$ python3 -q
>>> import numpy as np
>>> np.set_printoptions(precision=1, suppress=True, linewidth=120)
>>> rnd = lambda a: np.round(a, 1) + 0
>>> data = np.load("run8.npy")
>>> data
array([[ 2,  2,  2,  2,  2,  2],
       [-1, -2, -1, -2, -1, -2],
       [-1, -1, -1, -1, -1, -1],
       [ 2,  2,  2,  2,  2,  2],
       [-1, -2, -1, -2, -1, -2],
       [-1, -1, -1, -1, -1, -1]])
>>> out = data / np.linalg.norm(data, axis=1, keepdims=True)
>>> C2 = out @ out.T
>>> (np.abs(C2) > 0.9).astype(int)
array([[1, 1, 1, 1, 1, 1],
       [1, 1, 1, 1, 1, 1],
       [1, 1, 1, 1, 1, 1],
       [1, 1, 1, 1, 1, 1],
       [1, 1, 1, 1, 1, 1],
       [1, 1, 1, 1, 1, 1]])
>>> rnd(C2)
array([[ 1. , -0.9, -1. ,  1. , -0.9, -1. ],
       [-0.9,  1. ,  0.9, -0.9,  1. ,  0.9],
       [-1. ,  0.9,  1. , -1. ,  0.9,  1. ],
       [ 1. , -0.9, -1. ,  1. , -0.9, -1. ],
       [-0.9,  1. ,  0.9, -0.9,  1. ,  0.9],
       [-1. ,  0.9,  1. , -1. ,  0.9,  1. ]])
>>> U, s, Vh = np.linalg.svd(data)
>>> evecs = Vh[:(s > 1e-8).sum()]
>>> rng = np.random.default_rng(77)
>>> x = data[1] + 4 * data[5] + rng.integers(2) * np.eye(6)[2]
>>> x
array([-5., -6., -5., -6., -5., -6.])
>>> rnd(evecs.T @ evecs)
array([[0.3, 0. , 0.3, 0. , 0.3, 0. ],
       [0. , 0.3, 0. , 0.3, 0. , 0.3],
       [0.3, 0. , 0.3, 0. , 0.3, 0. ],
       [0. , 0.3, 0. , 0.3, 0. , 0.3],
       [0.3, 0. , 0.3, 0. , 0.3, 0. ],
       [0. , 0.3, 0. , 0.3, 0. , 0.3]])
>>> np.linalg.matrix_rank(np.vstack([data, x]))
np.int64(2)
>>> np.allclose(evecs.T @ evecs @ x, x)
True
>>> rnd(np.linalg.norm(x - evecs.T @ evecs @ x))
np.float64(0.0)
>>> U, s = np.linalg.svd(data)
Traceback (most recent call last):
  File "<python-input-18>", line 1, in <module>
    U, s = np.linalg.svd(data)
    ^^^^
ValueError: too many values to unpack (expected 2)
>>> U, s, Vh = np.linalg.svd(data, full_matrices=False)
>>> (s > 1e-8).sum()
np.int64(2)
>>> rnd(np.sqrt((s ** 2).sum())), rnd(np.linalg.norm(data))
(np.float64(9.5), np.float64(9.5))
>>> rnd(np.abs(Vh[0]))
array([0.4, 0.4, 0.4, 0.4, 0.4, 0.4])
>>> np.allclose(U * s @ Vh, data)
True
>>> rnd(s)
array([9.4, 1.4, 0. , 0. , 0. , 0. ])
>>> rnd(np.cumsum(s ** 2) / np.sum(s ** 2))
array([1., 1., 1., 1., 1., 1.])
>>> np.linalg.norm(data, axis=1).argmax()
np.int64(0)
>>> rnd(np.linalg.norm(data[4], 1)), rnd(np.linalg.norm(data[4], np.inf))
(np.float64(9.0), np.float64(2.0))
>>> W0 = np.load("case13.npy")
>>> W0
array([[0, 0, 0, 0, 0],
       [0, 0, 0, 0, 1],
       [0, 0, 0, 0, 0],
       [0, 0, 0, 0, 0],
       [0, 1, 0, 0, 0]])
>>> # columns 0 and 2 are equal
>>> U, s, Vh = np.linalg.svd(W0)
>>> evecs = Vh[:(s > 1e-8).sum()]
>>> x = W0[4] + -1 * W0[0] + rng.integers(2) * np.eye(5)[4]
>>> x
array([0., 1., 0., 0., 1.])
>>> np.allclose(evecs.T @ evecs @ x, x)
True
>>> [round(float(np.linalg.det(W0[:i, :i])), 2) + 0 for i in range(1, 6)]
[0.0, 0.0, 0.0, 0.0, 0.0]
>>> try:
...     np.linalg.cholesky(W0)
... except np.linalg.LinAlgError as e:
...     print("failed:", e)
... 
failed: Matrix is not positive definite
>>> np.all(np.linalg.eigvalsh(W0) > 0)
np.False_
>>> rnd(np.linalg.eigvalsh(W0).min())
np.float64(-1.0)
>>> evals, evecs = np.linalg.eigh(W0)
>>> rnd(evecs @ np.diag(evals) @ evecs.T)
array([[0., 0., 0., 0., 0.],
       [0., 0., 0., 0., 1.],
       [0., 0., 0., 0., 0.],
       [0., 0., 0., 0., 0.],
       [0., 1., 0., 0., 0.]])
>>> np.unique(evals.round(6) + 0, return_counts=True)[1]
array([1, 3, 1])
>>> np.abs(evecs[:, -1]).round(6).argmax()
np.int64(1)
>>> (evals > 1e-8).sum(), (evals < -1e-8).sum()
(np.int64(1), np.int64(1))
>>> rnd(evecs.T @ W0 @ evecs)
array([[-1.,  0.,  0.,  0.,  0.],
       [ 0.,  0.,  0.,  0.,  0.],
       [ 0.,  0.,  0.,  0.,  0.],
       [ 0.,  0.,  0.,  0.,  0.],
       [ 0.,  0.,  0.,  0.,  1.]])
>>> rnd(np.abs(evecs[:, -1]))
array([0. , 0.7, 0. , 0. , 0.7])
>>> rnd(evecs.T @ evecs)
array([[1., 0., 0., 0., 0.],
       [0., 1., 0., 0., 0.],
       [0., 0., 1., 0., 0.],
       [0., 0., 0., 1., 0.],
       [0., 0., 0., 0., 1.]])
>>> evals
array([-1.,  0.,  0.,  0.,  1.])
>>> E = np.abs(np.array([[-2, 1, -1, -1], [-1, -1, -1, 0], [-1, -2, 1, -1], [0, 2, -1, -1]])) + np.eye(4)
>>> E = E / E.sum(axis=1, keepdims=True)
>>> rnd(E)
array([[0.5, 0.2, 0.2, 0.2],
       [0.2, 0.5, 0.2, 0. ],
       [0.2, 0.3, 0.3, 0.2],
       [0. , 0.4, 0.2, 0.4]])
>>> q, Rm = np.linalg.qr(E)
>>> rnd(q.T @ q)
array([[1., 0., 0., 0.],
       [0., 1., 0., 0.],
       [0., 0., 1., 0.],
       [0., 0., 0., 1.]])
>>> np.allclose(Rm.T @ Rm, E.T @ E)
True
